$ python -q
>>> import numpy as np
>>> np.set_printoptions(precision=3, suppress=True, linewidth=160)
>>> tidy = lambda a: np.round(a, 3) + 0
>>> X = np.load("data.npy")
>>> print(X)
[[7 0 0]
 [0 4 0]
 [0 0 2]]
>>> ev, evecs = np.linalg.eig(X)
>>> print(ev)
[7. 4. 2.]
>>> print(tidy(np.sort(np.linalg.eigvals(X @ X))))
[ 4. 16. 49.]
>>> print(tidy(np.sort(np.linalg.eigvals(X.T))))
[2. 4. 7.]
>>> ev, evecs = np.linalg.eigvalsh(X)
Traceback (most recent call last):
  File "<python-input-9>", line 1, in <module>
    ev, evecs = np.linalg.eigvalsh(X)
    ^^^^^^^^^
ValueError: too many values to unpack (expected 2)
>>> ev, evecs = np.linalg.eigh(X)
>>> print(ev.sum(), np.trace(X))
13.0 13
>>> print(evecs @ np.diag(ev) @ evecs.T)
[[7. 0. 0.]
 [0. 4. 0.]
 [0. 0. 2.]]
>>> print(evecs.T @ evecs)
[[1. 0. 0.]
 [0. 1. 0.]
 [0. 0. 1.]]
>>> print(tidy(np.linalg.eigvalsh(X + -2 * np.eye(3))))
[0. 2. 5.]
>>> K = np.load("layer5.npy")
>>> print(tidy(K))
[[-0.707 -0.707  0.   ]
 [ 0.707 -0.707  0.   ]
 [ 0.     0.     1.   ]]
>>> print(tidy(np.linalg.norm(K, axis=0)))
[1. 1. 1.]
>>> print(tidy(K.T @ K))
[[1. 0. 0.]
 [0. 1. 0.]
 [0. 0. 1.]]
>>> print(tidy(np.linalg.svd(K, compute_uv=False)))
[1. 1. 1.]
>>> print(K[:, 0] @ K[:, 2])
0.0
>>> proj = np.triu(np.array([[1, 2, 1], [0, 0, 0], [-3, 3, 2]]), 1) + np.eye(3)
>>> M2 = proj @ K @ np.linalg.inv(proj)
>>> print(tidy(np.trace(M2)), tidy(np.trace(K)))
-0.414 -0.414
>>> print(tidy(proj @ K - K @ proj))
[[ 1.414  0.     1.707]
 [ 0.    -1.414 -0.707]
 [ 0.     0.     0.   ]]
>>> W0 = np.load("out18.npy")
>>> print(W0)
[[ -7  14  14   7 -14 -14]
 [-14   0 -14  14   0  14]
 [  0   7  -7   0  -7   7]
 [ -3   6   6  -4   8   8]
 [ -6   0  -6  -8   0  -8]
 [  0   3  -3   0   4  -4]]
>>> print(np.allclose(W0, W0.T))
False
>>> print(np.allclose(W0 @ W0.T, W0.T @ W0))
False
>>> print(np.trace(W0))
-22
>>> print((W0 + W0.T) / 2)
[[ -7.    0.    7.    2.  -10.   -7. ]
 [  0.    0.   -3.5  10.    0.    8.5]
 [  7.   -3.5  -7.    3.   -6.5   2. ]
 [  2.   10.    3.   -4.    0.    4. ]
 [-10.    0.   -6.5   0.    0.   -2. ]
 [ -7.    8.5   2.    4.   -2.   -4. ]]
>>> r0 = np.array([0, 1])
>>> print(np.cross(W0[3, :3], W0[4, :3]))
[-36 -54  36]
>>> print(np.correlate(W0[3], W0[4], "full"))
[  24  -48  -24    2 -148  -50  -76 -148  -24  -48  -48]
>>> print(np.array([np.convolve(row, r0, "same") for row in W0]))
[[  0  -7  14  14   7 -14]
 [  0 -14   0 -14  14   0]
 [  0   0   7  -7   0  -7]
 [  0  -3   6   6  -4   8]
 [  0  -6   0  -6  -8   0]
 [  0   0   3  -3   0   4]]
>>> M2 = W0[0, 0] * W0[1:] - np.outer(W0[1:, 0], W0[0])
>>> print(M2)
[[   0  196  294    0 -196 -294]
 [   0  -49   49    0   49  -49]
 [   0    0    0   49  -98  -98]
 [   0   84  126   98  -84  -28]
 [   0  -21   21    0  -28   28]]
>>> print(np.linalg.matrix_rank(M2), np.linalg.matrix_rank(W0))
5 6
>>> print(tidy(W0[:, 0] / W0[0, 0]))
[1.    2.    0.    0.429 0.857 0.   ]
>>> E = np.array([[5, -4], [-5, 1], [0, -1]])
>>> E[-1] = E[0] + 5 * E[1]
>>> print(E)
[[  5  -4]
 [ -5   1]
 [-20   1]]
>>> # column 0 is much longer than the rest
>>> M2 = np.c_[E[:, :1] @ np.array([[1]]), np.array([-1, 3, -3])]
>>> print(M2)
[[  5  -1]
 [ -5   3]
 [-20  -3]]
>>> print(np.linalg.matrix_rank(M2))
2
>>> print(np.linalg.matrix_rank(np.c_[E, M2]))
3
>>> print(tidy(np.linalg.norm(M2 - E @ np.linalg.lstsq(E, M2)[0], axis=0)))
[0.    3.272]
>>> proj = M2 @ np.linalg.solve(M2.T @ M2, M2.T)
>>> print(tidy((np.eye(3) - proj) @ M2))
[[0. 0.]
 [0. 0.]
 [0. 0.]]
>>> print(tidy(proj))
[[ 0.191 -0.378 -0.108]
 [-0.378  0.824 -0.05 ]
 [-0.108 -0.05   0.986]]
>>> print(tidy(np.linalg.eigvalsh(proj)))
[0. 1. 1.]
>>> print(tidy(np.diag(proj)))
[0.191 0.824 0.986]
>>> print(np.linalg.matrix_rank(np.eye(3) - proj))
1
>>> x = np.array([2, 2])
>>> h1 = np.maximum(E @ x, 0)
>>> print(np.flatnonzero(h1 > 1e-9))
[0]
>>> print(E.T @ h1)
[10 -8]
>>> print(h1)
[2 0 0]
>>> print(np.maximum(E @ (3 * x), 0))
[6 0 0]
>>> print(tidy(np.tanh(E @ x)))
[ 0.964 -1.    -1.   ]
>>> print(E * (h1 > 1e-9)[:, None])
[[ 5 -4]
 [ 0  0]
 [ 0  0]]
>>> rng = np.random.default_rng(357)
>>> labels = rng.permutation(3)
>>> print(labels)
[1 0 2]
>>> M2 = X[labels][:, labels]
>>> print(tidy(np.sort(np.abs(np.linalg.eigvals(M2)))))
[2. 4. 7.]
>>> print(M2)
[[4 0 0]
 [0 7 0]
 [0 0 2]]
>>> J, _ = np.linalg.qr(np.array([[1.0, -1.4, 1.0], [2.0, 0.1, 0.2], [-1.0, -0.2, -0.4]]))
>>> print(tidy(J))
[[-0.408  0.908 -0.09 ]
 [-0.816 -0.319  0.481]
 [ 0.408  0.27   0.872]]
>>> # keeps lengths
>>> M2 = J / np.linalg.norm(J, axis=1, keepdims=True)
>>> C2 = M2 @ M2.T
>>> print(tidy(np.degrees(np.arccos(np.clip(C2[2, 0], -1, 1)))))
90.0
>>> print(np.argwhere(np.triu(np.abs(C2) > 0.95, 1)))
[]
>>> q, r_ = np.linalg.qr(J)
>>> print(tidy(q.T @ q))
[[1. 0. 0.]
 [0. 1. 0.]
 [0. 0. 1.]]
>>> print(q.shape, r_.shape)
(3, 3) (3, 3)
>>> print(abs(r_[0, 0]), tidy(np.linalg.norm(J[:, 0])))
1.0 1.0
>>> print(np.allclose(r_.T @ r_, J.T @ J))
True
>>> print(tidy(q))
[[-0.408  0.908 -0.09 ]
 [-0.816 -0.319  0.481]
 [ 0.408  0.27   0.872]]
>>> print(tidy(np.trace(q @ q.T)))
3.0
>>> print(tidy(r_))
[[1. 0. 0.]
 [0. 1. 0.]
 [0. 0. 1.]]
>>> M2 = q + rng.integers(-2, 3, (3, 1)) @ rng.integers(-2, 3, (1, 3))
>>> print(tidy(M2))
[[ 3.592 -3.092 -4.09 ]
 [ 1.184 -2.319 -1.519]
 [-1.592  2.27   2.872]]
>>> print(M2 - q)
[[ 4. -4. -4.]
 [ 2. -2. -2.]
 [-2.  2.  2.]]
>>> print(np.abs(M2 - q).sum(axis=1))
[12.  6.  6.]
>>> print(np.linalg.matrix_rank(M2 - q, tol=1e-8))
1
